>>> import numpy as np
>>> np.set_printoptions(precision=2, suppress=True, linewidth=200, legacy="1.25")
>>> X = np.array([[21, 5, 15],
...     [9, 1, 7],
...     [12, 3, 10],
...     [18, 3, 12],
...     [12, 1, 8],
...     [15, 1, 9],
...     [15, 1, 9],
...     [12, 3, 10],
...     [12, 0, 6],
...     [15, 5, 13],
...     [12, 0, 6],
...     [15, 3, 11],
...     [3, 0, 3]])
>>> u = np.array([4, 6, 3])
>>> np.cross(X[7, :3], X[1, :3])
array([ 11,   6, -15])
>>> x = np.array([0, -1, -1])
>>> y = X @ x
>>> print(np.round(np.linalg.solve(X.T @ X, X.T @ y), 2) + 0)
[ 0. -1. -1.]
>>> rng = np.random.default_rng(990)
>>> y = y + 0.02 * rng.normal(size=13)
>>> y
array([-19.97,  -8.01, -13.  , -14.96,  -8.99, -10.02,  -9.99, -13.  ,  -5.98, -18.  ,  -6.01, -14.02,  -3.  ])
>>> beta, *_ = np.linalg.lstsq(X, y)
>>> beta
array([ 0.01, -0.99, -1.01])
>>> proj = X @ np.linalg.solve(X.T @ X, X.T)
>>> round(np.trace(proj), 2)
3.0
>>> np.allclose(proj @ proj, proj)
True
>>> arr = np.load("arr.npy")
>>> arr
array([[ 1,  3, -2, -1],
       [ 2,  4, -1,  0],
       [ 0,  2, -3, -2],
       [-2,  0, -5, -4]])
>>> np.linalg.lstsq(arr[:-1].T, arr[-1])[2]
2
>>> np.abs(np.diag(np.linalg.qr(arr)[1])) > 1e-9
array([ True,  True, False, False])
>>> proj = np.triu(np.array([[0, 1, 2, 1], [1, 2, 0, 2], [1, 1, 0, 0], [2, 1, 2, 0]]), 1) + np.eye(4)
>>> M2 = proj @ arr @ np.linalg.inv(proj)
>>> print(np.linalg.matrix_rank(M2))
2
>>> np.trace(M2), np.trace(arr)
(-2.0, -2)
>>> M2 = arr[0, 0] * arr[1:] - np.outer(arr[1:, 0], arr[0])
>>> print(M2)
[[ 0 -2  3  2]
 [ 0  2 -3 -2]
 [ 0  6 -9 -6]]
>>> arr[:, 0] / arr[0, 0]
array([ 1.,  2.,  0., -2.])
>>> t3 = np.stack([arr, -3 * arr, arr[::-1]])
>>> print((t3 @ arr.T).shape)
(3, 4, 4)
>>> t3.sum(axis=0)
array([[-4, -6, -1, -2],
       [-4, -6, -1, -2],
       [ 2,  0,  5,  4],
       [ 5,  3,  8,  7]])
>>> print(t3.shape)
(3, 4, 4)
>>> np.linalg.det(t3)
array([0., 0., 0.])
>>> W0 = np.loadtxt("sample8.csv", delimiter=",")
>>> W0
array([[-1.,  1.,  0.],
       [ 0., -1.,  1.],
       [ 0.,  0., -1.]])
>>> W1 = np.array([[4, 5, -4], [3, -4, 3], [1, -3, 1]])
>>> beta = np.array([-2, -2, 1])
>>> hid = np.maximum(W0 @ W1 + beta, 0)
>>> print((hid > 0).astype(int))
[[0 0 1]
 [0 0 0]
 [0 1 0]]
>>> print((hid > 0).mean(axis=0))
[0.   0.33 0.33]
>>> hid
array([[0., 0., 8.],
       [0., 0., 0.],
       [0., 1., 0.]])
>>> W2 = np.array([[3, -1, 2], [3, 3, 2], [-3, 2, 3]])
>>> print(hid @ W2)
[[-24.  16.  24.]
 [  0.   0.   0.]
 [  3.   3.   2.]]
>>> cov = W0.T @ W0
>>> print(cov)
[[ 1. -1.  0.]
 [-1.  2. -1.]
 [ 0. -1.  2.]]
>>> (W0 @ W0.T).shape
(3, 3)
>>> u, v = W0[0], W0[2]
>>> u @ u
2.0
>>> pr = (u @ v) / (u @ u) * u
>>> np.linalg.matrix_rank(np.outer(u, v))
1
>>> v - pr
array([ 0.,  0., -1.])
>>> np.outer(u, v)
array([[-0., -0.,  1.],
       [ 0.,  0., -1.],
       [ 0.,  0., -0.]])
>>> pr
array([-0.,  0.,  0.])
>>> data = np.load("case9.npy")
>>> print(data)
[[  1  -2   0]
 [  0 -62  -1]
 [  2   1   0]]
>>> M2 = data / np.sqrt((data ** 2).mean(axis=1, keepdims=True))
>>> np.linalg.norm(M2, axis=1)
array([1.73, 1.73, 1.73])
>>> M2[0]
array([ 0.77, -1.55,  0.  ])
>>> M2 = data[0, 0] * data[1:] - np.outer(data[1:, 0], data[0])
>>> M2
array([[  0, -62,  -1],
       [  0,   5,   0]])
>>> np.flatnonzero(~M2.round(6).any(axis=1))
array([], dtype=int64)
>>> data[:, 0] / data[0, 0]
array([1., 0., 2.])
>>> print(np.linalg.matrix_power(data, 2))
[[   1  122    2]
 [  -2 3843   62]
 [   2  -66   -1]]
>>> np.sort(np.abs(np.linalg.eigvals(data)))
array([ 0.08,  1.06, 61.98])
>>> np.round(np.abs(np.linalg.eigvals(data)).max(), 2)
61.98
>>> np.allclose(data @ data.T, data.T @ data)
False
>>> np.trace(data)
-61
>>> round(float(np.linalg.det(data)), 2)
5.0
>>> J = np.array([[13.89, -36.18, -2.96],
...     [2.46, -12.33, 1.79],
...     [0.99, -7.97, 2.0],
...     [0.98, -7.92, 2.0],
...     [0.93, -7.75, 2.0],
...     [0.8, -7.31, 1.99],
...     [0.32, -5.34, 1.89],
...     [0.15, -4.52, 1.79],
...     [-0.08, 0.27, -0.28],
...     [-0.23, 0.39, -0.36],
...     [-0.96, 0.65, -0.22],
...     [-2.01, 0.96, 0.27],
...     [-6.1, 2.44, 2.69],
...     [-19.85, 9.11, 11.75],
...     [-22.16, 10.37, 13.31],
...     [-25.65, 12.32, 15.68],
...     [-29.25, 14.39, 18.13],
...     [-30.64, 15.2, 19.08]])
>>> q, r_ = np.linalg.qr(J)
>>> r_
array([[-59.85,  36.67,  34.93],
       [  0.  ,  34.54,  -8.11],
       [  0.  ,   0.  ,  -3.24]])
>>> q.shape, r_.shape
((18, 3), (3, 3))
>>> np.trace(q @ q.T)
3.0
>>> np.round(q.T @ q, 2) + 0
array([[1., 0., 0.],
       [0., 1., 0.],
       [0., 0., 1.]])
>>> np.allclose(r_.T @ r_, J.T @ J)
True
>>> q @ r_
array([[ 13.89, -36.18,  -2.96],
       [  2.46, -12.33,   1.79],
       [  0.99,  -7.97,   2.  ],
       [  0.98,  -7.92,   2.  ],
       [  0.93,  -7.75,   2.  ],
       [  0.8 ,  -7.31,   1.99],
       [  0.32,  -5.34,   1.89],
       [  0.15,  -4.52,   1.79],
       [ -0.08,   0.27,  -0.28],
       [ -0.23,   0.39,  -0.36],
       [ -0.96,   0.65,  -0.22],
       [ -2.01,   0.96,   0.27],
       [ -6.1 ,   2.44,   2.69],
       [-19.85,   9.11,  11.75],
       [-22.16,  10.37,  13.31],
       [-25.65,  12.32,  15.68],
       [-29.25,  14.39,  18.13],
       [-30.64,  15.2 ,  19.08]])
